% ipython --no-banner

In [1]: import numpy as np

In [2]: from numpy import linalg as LA

In [3]: np.set_printoptions(suppress=True, linewidth=200)

In [4]: X = np.load("w.npy")

In [5]: X
Out[5]: 
array([[0.5 , 0.5 , 0.  ],
       [0.  , 0.67, 0.33],
       [0.  , 0.5 , 0.5 ]])

In [6]: rng = np.random.default_rng(6066)

In [7]: B = X + rng.integers(-2, 3, (3, 2)) @ rng.integers(-2, 3, (2, 3))

In [8]: B.round(2)
Out[8]: 
array([[-2.5 , -3.5 ,  1.  ],
       [ 1.  ,  3.67, -0.67],
       [ 0.  ,  5.5 , -1.5 ]])

In [9]: np.round(LA.svd(B - X, compute_uv=False), 2) + 0
Out[9]: array([7.78, 2.33, 0.  ])

In [10]: np.abs(B - X).sum(axis=1)
Out[10]: array([8., 5., 7.])

In [11]: T = np.stack([B, -3 * B, B[::-1]])

In [12]: np.round(LA.det(T), 2)
Out[12]: array([   4.8, -129.6,   -4.8])

In [13]: T.shape
Out[13]: (3, 3, 3)

In [14]: np.round(LA.norm(T, axis=(1, 2)), 2)
Out[14]: array([ 8.18, 24.54,  8.18])

In [15]: np.round(np.sort(np.abs(LA.eigvals(X)))[::-1], 2)
Out[15]: array([1.  , 0.5 , 0.17])

In [16]: np.round(LA.matrix_power(X, 2), 2)
Out[16]: 
array([[0.25, 0.58, 0.16],
       [0.  , 0.61, 0.39],
       [0.  , 0.58, 0.42]])

In [17]: pr = np.eye(3)[1]

In [18]: for _ in range(6):
    ...:     pr = pr @ X
    ...:     print(pr.round(2))
    ...: 
[0.   0.67 0.33]
[0.   0.61 0.39]
[0.  0.6 0.4]
[0.  0.6 0.4]
[0.  0.6 0.4]
[0.  0.6 0.4]
